In [1]: import numpy as np

In [2]: np.set_printoptions(precision=1, suppress=True, linewidth=120, sign=" ")

In [3]: def rnd(a):
   ...:     return np.round(a, 1) + 0
   ...: 

In [4]: A, _ = np.linalg.qr(np.array([[1.8, 2.4, 0.8, -1.2, -0.4, -0.9],
   ...:     [0.9, -2.3, -0.4, 0.6, -0.2, 0.2],
   ...:     [0.1, 0.4, -0.7, 0.7, -0.1, 0.4],
   ...:     [-0.1, 0.0, 0.4, -0.2, -0.1, 0.5],
   ...:     [1.3, -0.1, 0.6, -0.5, 0.8, 0.7],
   ...:     [-0.2, -1.1, -0.6, 1.2, 1.7, 0.7]]))

In [5]: print(rnd(A))
[[-0.7  0.5 -0.1 -0.1  0.1  0.4]
 [-0.4 -0.8 -0.1  0.3  0.3  0.2]
 [ 0.   0.1 -0.8 -0.1  0.3 -0.5]
 [ 0.   0.   0.4 -0.4  0.8 -0.1]
 [-0.5 -0.2  0.3 -0.3 -0.4 -0.6]
 [ 0.1 -0.3 -0.3 -0.8 -0.2  0.4]]

In [6]: Y = np.linalg.inv(A)

In [7]: print(rnd(A @ Y))
[[ 1.  0.  0.  0.  0.  0.]
 [ 0.  1.  0.  0.  0.  0.]
 [ 0.  0.  1.  0.  0.  0.]
 [ 0.  0.  0.  1.  0.  0.]
 [ 0.  0.  0.  0.  1.  0.]
 [ 0.  0.  0.  0.  0.  1.]]

In [8]: print(rnd(np.linalg.inv(Y)))
[[-0.7  0.5 -0.1 -0.1  0.1  0.4]
 [-0.4 -0.8 -0.1  0.3  0.3  0.2]
 [ 0.   0.1 -0.8 -0.1  0.3 -0.5]
 [ 0.   0.   0.4 -0.4  0.8 -0.1]
 [-0.5 -0.2  0.3 -0.3 -0.4 -0.6]
 [ 0.1 -0.3 -0.3 -0.8 -0.2  0.4]]

In [9]: print(rnd(np.linalg.det(A) * Y))
[[ 0.7  0.4  0.   0.   0.5 -0.1]
 [-0.5  0.8 -0.1  0.   0.2  0.3]
 [ 0.1  0.1  0.8 -0.4 -0.3  0.3]
 [ 0.1 -0.3  0.1  0.4  0.3  0.8]
 [-0.1 -0.3 -0.3 -0.8  0.4  0.2]
 [-0.4 -0.2  0.5  0.1  0.6 -0.4]]

In [10]: f = np.array([1, 3, -3, -2, 1, -1])

In [11]: Y = A + np.outer(f, np.eye(6)[0])

In [12]: print(rnd(np.linalg.det(Y) / np.linalg.det(A)), rnd(1 + np.linalg.solve(A, f)[0]))
-1.4 -1.4

In [13]: print(np.linalg.matrix_rank(Y - A))
1

In [14]: print(np.linalg.matrix_rank(np.linalg.inv(Y) - np.linalg.inv(A), tol=1e-8))
1

In [15]: print(rnd(A @ A))
[[ 0.3 -0.9  0.  -0.1 -0.2 -0.1]
 [ 0.4  0.3  0.4 -0.6 -0.2 -0.4]
 [-0.2 -0.1  0.8  0.5 -0.2  0.1]
 [-0.5 -0.1 -0.2  0.1 -0.5 -0.7]
 [ 0.6  0.2 -0.2  0.7  0.  -0.4]
 [ 0.2  0.2 -0.2  0.  -0.8  0.5]]

In [16]: print(rnd(np.trace(A)))
-2.8

In [17]: print(rnd(np.linalg.det(A)))
-1.0

In [18]: print(np.allclose(A, A.T))
False

In [19]: Y = np.array([[1.9, -0.3, 0.7, 0.1],
    ...:     [-0.9, 0.3, -0.3, -0.5],
    ...:     [-0.8, 0.0, 0.4, 2.3],
    ...:     [-1.2, 0.7, -0.3, -0.9],
    ...:     [0.1, -0.8, 0.3, 0.7],
    ...:     [0.1, -0.2, -1.2, 0.2]])

In [20]: Z = np.array([[1.1, -0.7, 0.4, -0.4, -1.3, 0.0, -1.3, -2.2, -0.3, 1.1],
    ...:     [0.0, 0.0, -1.1, 0.7, -0.1, 1.0, 2.1, -1.0, -0.5, -1.0],
    ...:     [0.9, 1.7, 0.6, -0.5, -0.7, -0.2, 1.5, 0.5, 1.2, 2.0],
    ...:     [0.5, -0.2, -0.8, -0.7, -0.1, -1.1, 0.5, 0.5, 0.0, -0.1]])

In [21]: W0 = Y @ Z

In [22]: print(rnd(W0))
[[ 2.8 -0.2  1.4 -1.4 -2.9 -0.6 -2.  -3.5  0.4  3.8]
 [-1.5  0.2 -0.5  1.1  1.4  0.9  1.1  1.3 -0.2 -1.8]
 [ 0.6  0.8 -1.9 -1.5  0.5 -2.6  2.8  3.1  0.7 -0.3]
 [-2.   0.5 -0.7  1.7  1.8  1.8  2.1  1.3 -0.4 -2.5]
 [ 0.7  0.3  0.5 -1.2 -0.3 -1.6 -1.   1.1  0.7  1.4]
 [-0.9 -2.2 -0.6  0.3  0.7 -0.2 -2.2 -0.5 -1.4 -2.1]]

In [23]: Y = np.array([[3, 2],
    ...:     [3, 2],
    ...:     [2, 3],
    ...:     [0, 1],
    ...:     [3, 2],
    ...:     [0, 0],
    ...:     [1, 2],
    ...:     [1, 0],
    ...:     [3, 2],
    ...:     [0, 2]])

In [24]: print(np.linalg.matrix_rank(np.vstack([W0, Y.T])))
6

In [25]: print(np.vstack([W0, Y.T]).shape)
(8, 10)

In [26]: print(rnd(Y.T @ W0.T))
[[ -2.3   1.1  10.    1.8   5.4 -15. ]
 [  6.6  -2.1   3.   -1.4   4.1 -17.7]]

In [27]: print(rnd(np.einsum("ij->j", W0)))
[-0.3 -0.5 -1.7 -1.   1.2 -2.3  0.8  2.8 -0.1 -1.6]

In [28]: print(rnd(np.einsum("ik,kj->ij", W0, Y)))
[[ -2.3   6.6]
 [  1.1  -2.1]
 [ 10.    3. ]
 [  1.8  -1.4]
 [  5.4   4.1]
 [-15.  -17.7]]

In [29]: U, sigma, Vt = np.linalg.svd(W0)

In [30]: vecs = Vt[:(sigma > 1e-8).sum()]

In [31]: rng = np.random.default_rng(450)

In [32]: vec = W0[4] + 3 * W0[5] + rng.integers(2) * np.eye(10)[1]

In [33]: print(rnd(vec))
[-1.9 -6.1 -1.3 -0.4  1.8 -2.2 -7.8 -0.5 -3.4 -4.9]

In [34]: print(np.linalg.matrix_rank(np.vstack([W0, vec])))
4

In [35]: print(rnd(np.linalg.norm(vec - vecs.T @ vecs @ vec)))
0.0

In [36]: print(rnd(vecs.T @ vecs))
[[ 0.3  0.  -0.1 -0.2 -0.2 -0.2  0.1 -0.2  0.   0.2]
 [ 0.   0.3  0.2  0.1  0.   0.1  0.2  0.2  0.2  0.2]
 [-0.1  0.2  0.4  0.1  0.   0.2 -0.3  0.   0.1  0.3]
 [-0.2  0.1  0.1  0.2  0.1  0.3  0.1 -0.1  0.  -0.1]
 [-0.2  0.   0.   0.1  0.2  0.   0.   0.3  0.  -0.2]
 [-0.2  0.1  0.2  0.3  0.   0.5  0.1 -0.2  0.   0. ]
 [ 0.1  0.2 -0.3  0.1  0.   0.1  0.8  0.   0.1  0. ]
 [-0.2  0.2  0.  -0.1  0.3 -0.2  0.   0.7  0.2 -0.1]
 [ 0.   0.2  0.1  0.   0.   0.   0.1  0.2  0.1  0.2]
 [ 0.2  0.2  0.3 -0.1 -0.2  0.   0.  -0.1  0.2  0.5]]

In [37]: print(np.allclose(vecs.T @ vecs @ vec, vec))
True

In [38]: E = np.loadtxt("data.csv", delimiter=",")

In [39]: print(E)
[[ 0.  0.  1. -2.]
 [ 0.  0.  4. -1.]
 [ 2. -4.  0.  0.]
 [ 8. -2.  0.  0.]]

In [40]: print(rnd(np.linalg.eigvals(E)))
[ 0.+3.7j  0.-3.7j  0.+3.7j  0.-3.7j]

In [41]: print(np.einsum("ij,ji->", E, E))
-56.0

In [42]: X = np.eye(7, dtype=int)[rng.permutation(7)] * np.array([-1, 2, -2, -2, 1, 3, 0])

In [43]: print(X)
[[-1  0  0  0  0  0  0]
 [ 0  0 -2  0  0  0  0]
 [ 0  0  0  0  0  0  0]
 [ 0  0  0 -2  0  0  0]
 [ 0  2  0  0  0  0  0]
 [ 0  0  0  0  0  3  0]
 [ 0  0  0  0  1  0  0]]

In [44]: U, sigma, Vt = np.linalg.svd(X)

In [45]: vecs = Vt[:(sigma > 1e-8).sum()]

In [46]: vec = X[0] + 2 * X[6] + rng.integers(2) * np.eye(7)[4]

In [47]: print(vec)
[-1.  0.  0.  0.  2.  0.  0.]

In [48]: print(rnd(np.linalg.norm(vec - vecs.T @ vecs @ vec)))
0.0

In [49]: print(np.diag(vecs.T @ vecs))
[ 1.  1.  1.  1.  1.  1.  0.]

In [50]: print(vecs.T @ vecs)
[[ 1.  0.  0.  0.  0.  0.  0.]
 [ 0.  1.  0.  0.  0.  0.  0.]
 [ 0.  0.  1.  0.  0.  0.  0.]
 [ 0.  0.  0.  1.  0.  0.  0.]
 [ 0.  0.  0.  0.  1.  0.  0.]
 [ 0.  0.  0.  0.  0.  1.  0.]
 [ 0.  0.  0.  0.  0.  0.  0.]]

In [51]: data = np.load("w.npy")

In [52]: print(data)
[[ 5.  1.  1.  1.  1.  1.  1.  1.  1.  1.]
 [ 1.  5.  1.  1.  1.  1.  1.  1.  1.  1.]
 [ 1.  1.  5.  1.  1.  1.  1.  1.  1.  1.]
 [ 1.  1.  1.  5.  1.  1.  1.  1.  1.  1.]
 [ 1.  1.  1.  1.  5.  1.  1.  1.  1.  1.]
 [ 1.  1.  1.  1.  1.  5.  1.  1.  1.  1.]
 [ 1.  1.  1.  1.  1.  1.  5.  1.  1.  1.]
 [ 1.  1.  1.  1.  1.  1.  1.  5.  1.  1.]
 [ 1.  1.  1.  1.  1.  1.  1.  1.  5.  1.]
 [ 1.  1.  1.  1.  1.  1.  1.  1.  1.  5.]]

In [53]: U, sigma, Vt = np.linalg.svd(X)

In [54]: print(np.argmax(sigma[:-1] / (sigma[1:] + 1e-6)) + 1)
6

In [55]: print(sigma)
[ 3.  2.  2.  2.  1.  1.  0.]

In [56]: Y = U[:, :6] @ np.diag(sigma[:6]) @ Vt[:6]

In [57]: print(np.linalg.matrix_rank(X, rtol=0.05))
6

In [58]: low = np.linalg.cholesky(data)

In [59]: print(np.linalg.eigvalsh(data).min() > 0)
True

In [60]: print(rnd(np.diag(low) ** 2))
[ 5.   4.8  4.7  4.6  4.5  4.4  4.4  4.4  4.3  4.3]

In [61]: print(rnd(low))
[[ 2.2  0.   0.   0.   0.   0.   0.   0.   0.   0. ]
 [ 0.4  2.2  0.   0.   0.   0.   0.   0.   0.   0. ]
 [ 0.4  0.4  2.2  0.   0.   0.   0.   0.   0.   0. ]
 [ 0.4  0.4  0.3  2.1  0.   0.   0.   0.   0.   0. ]
 [ 0.4  0.4  0.3  0.3  2.1  0.   0.   0.   0.   0. ]
 [ 0.4  0.4  0.3  0.3  0.2  2.1  0.   0.   0.   0. ]
 [ 0.4  0.4  0.3  0.3  0.2  0.2  2.1  0.   0.   0. ]
 [ 0.4  0.4  0.3  0.3  0.2  0.2  0.2  2.1  0.   0. ]
 [ 0.4  0.4  0.3  0.3  0.2  0.2  0.2  0.2  2.1  0. ]
 [ 0.4  0.4  0.3  0.3  0.2  0.2  0.2  0.2  0.2  2.1]]

In [62]: vec = np.ones(10)

In [63]: for _ in range(7):
    ...:     vec = data @ vec
    ...:     vec /= np.linalg.norm(vec)
    ...:     print(round(vec @ data @ vec, 1))
    ...: 
14.0
14.0
14.0
14.0
14.0
14.0
14.0

In [64]: print(rnd(vec))
[ 0.3  0.3  0.3  0.3  0.3  0.3  0.3  0.3  0.3  0.3]

In [65]: print(rnd(np.linalg.eigvalsh(data)[-1]))
14.0

In [66]: Y = np.array([[-4, 3, 4],
    ...:     [0, -5, 2],
    ...:     [3, 3, -5],
    ...:     [-3, 5, 3],
    ...:     [-2, 2, 5],
    ...:     [3, -3, -5],
    ...:     [-2, -5, -3],
    ...:     [-1, 5, 3],
    ...:     [-5, 5, 4],
    ...:     [4, 4, -2]])

In [67]: print(Y.T @ data.T)
[[-23.  -7.   5. -19. -15.   5. -15. -11. -27.   9.]
 [ 26.  -6.  26.  34.  22.   2.  -6.  34.  34.  30.]
 [ 22.  14. -14.  18.  26. -14.  -6.  18.  22.  -2.]]

In [68]: print(np.einsum("ik,kj->ji", data, Y))
[[-23.  -7.   5. -19. -15.   5. -15. -11. -27.   9.]
 [ 26.  -6.  26.  34.  22.   2.  -6.  34.  34.  30.]
 [ 22.  14. -14.  18.  26. -14.  -6.  18.  22.  -2.]]

In [69]: print(data @ Y)
[[-23.  26.  22.]
 [ -7.  -6.  14.]
 [  5.  26. -14.]
 [-19.  34.  18.]
 [-15.  22.  26.]
 [  5.   2. -14.]
 [-15.  -6.  -6.]
 [-11.  34.  18.]
 [-27.  34.  22.]
 [  9.  30.  -2.]]

In [70]: print(np.linalg.matrix_rank(np.vstack([data, Y.T])))
10
